In [1]: import numpy as np

In [2]: np.set_printoptions(precision=3, suppress=True, linewidth=120)

In [3]: M = np.array([[0.7, 1.1, -0.6, 0.5, 0.8, -1.5, 1.6],
   ...:     [-0.4, 1.9, 0.6, 0.3, -0.6, 1.4, -1.2],
   ...:     [0.3, -0.6, -0.6, -0.6, 0.1, 0.6, -0.1],
   ...:     [-1.2, -0.3, 0.3, 0.8, 1.0, 0.0, -0.7],
   ...:     [-1.3, -0.8, -1.2, -0.5, 0.0, 0.4, 1.2],
   ...:     [1.5, -1.2, -0.3, 1.2, -0.2, 0.2, -0.4],
   ...:     [0.0, 1.1, 1.5, 0.5, -0.3, 0.7, -0.6],
   ...:     [-0.8, -0.5, 0.1, 1.7, 1.0, -0.2, -1.3],
   ...:     [-0.1, -1.1, -1.3, -0.6, -0.4, -1.1, 1.3],
   ...:     [0.9, -0.1, -0.6, -0.2, 0.2, -0.7, -1.1],
   ...:     [0.4, 0.2, -1.0, -0.1, 1.0, -0.4, 0.9]])

In [4]: M[:, 5] *= 20

In [5]: M
Out[5]: 
array([[  0.7,   1.1,  -0.6,   0.5,   0.8, -30. ,   1.6],
       [ -0.4,   1.9,   0.6,   0.3,  -0.6,  28. ,  -1.2],
       [  0.3,  -0.6,  -0.6,  -0.6,   0.1,  12. ,  -0.1],
       [ -1.2,  -0.3,   0.3,   0.8,   1. ,   0. ,  -0.7],
       [ -1.3,  -0.8,  -1.2,  -0.5,   0. ,   8. ,   1.2],
       [  1.5,  -1.2,  -0.3,   1.2,  -0.2,   4. ,  -0.4],
       [  0. ,   1.1,   1.5,   0.5,  -0.3,  14. ,  -0.6],
       [ -0.8,  -0.5,   0.1,   1.7,   1. ,  -4. ,  -1.3],
       [ -0.1,  -1.1,  -1.3,  -0.6,  -0.4, -22. ,   1.3],
       [  0.9,  -0.1,  -0.6,  -0.2,   0.2, -14. ,  -1.1],
       [  0.4,   0.2,  -1. ,  -0.1,   1. ,  -8. ,   0.9]])

In [6]: left, sigma, vt = np.linalg.svd(M)

In [7]: np.argmax(sigma[:-1] / (sigma[1:] + 1e-6)) + 1
Out[7]: np.int64(1)

In [8]: A2 = left[:, :1] @ np.diag(sigma[:1]) @ vt[:1]

In [9]: round(np.abs(M - A2).max(), 3)
Out[9]: np.float64(1.706)

In [10]: np.linalg.matrix_rank(A2)
Out[10]: np.int64(1)

In [11]: np.linalg.matrix_rank(M, rtol=0.05)
Out[11]: np.int64(4)

In [12]: x = np.array([-2, -1, 4, -5, 4, -4, -4])

In [13]: rhs = M @ x

In [14]: np.linalg.lstsq(M, rhs)[0]
Out[14]: array([-2., -1.,  4., -5.,  4., -4., -4.])

In [15]: rhs
Out[15]: array([ 109.4, -109.8,  -46.6,    6.7,  -35.7,  -24.2,  -52.4,   19.2,   80.3,   58.1,   27.9])

In [16]: rng = np.random.default_rng(71869)

In [17]: rhs = rhs + 0.05 * rng.normal(size=11)

In [18]: rhs
Out[18]: array([ 109.381, -109.758,  -46.597,    6.771,  -35.696,  -24.175,  -52.401,   19.257,   80.256,   58.183,   27.808])

In [19]: b, *_ = np.linalg.lstsq(M, rhs)

In [20]: b.round()
Out[20]: array([-2., -1.,  4., -5.,  4., -4., -4.])

In [21]: round(float(np.linalg.norm(rhs - M @ b)), 3)
Out[21]: 0.089

In [22]: np.round(M.T @ (rhs - M @ b), 3) + 0
Out[22]: array([0., 0., 0., 0., 0., 0., 0.])

In [23]: E = np.load("x.npy")

In [24]: E
Out[24]: 
array([[ 0, -3,  3, -3],
       [ 0,  0,  2,  2],
       [ 0,  0,  0, -2],
       [ 0,  0,  0,  0]])

In [25]: left, sigma, vt = np.linalg.svd(E)

In [26]: vecs = vt[:(sigma > 1e-8).sum()]

In [27]: x = E[2] + -2 * E[3] + rng.integers(2) * np.eye(4)[3]

In [28]: x
Out[28]: array([ 0.,  0.,  0., -1.])

In [29]: np.round(vecs.T @ vecs, 3) + 0
Out[29]: 
array([[0., 0., 0., 0.],
       [0., 1., 0., 0.],
       [0., 0., 1., 0.],
       [0., 0., 0., 1.]])

In [30]: np.linalg.matrix_rank(np.vstack([E, x]))
Out[30]: np.int64(3)

In [31]: np.diag(vecs.T @ vecs)
Out[31]: array([0., 1., 1., 1.])
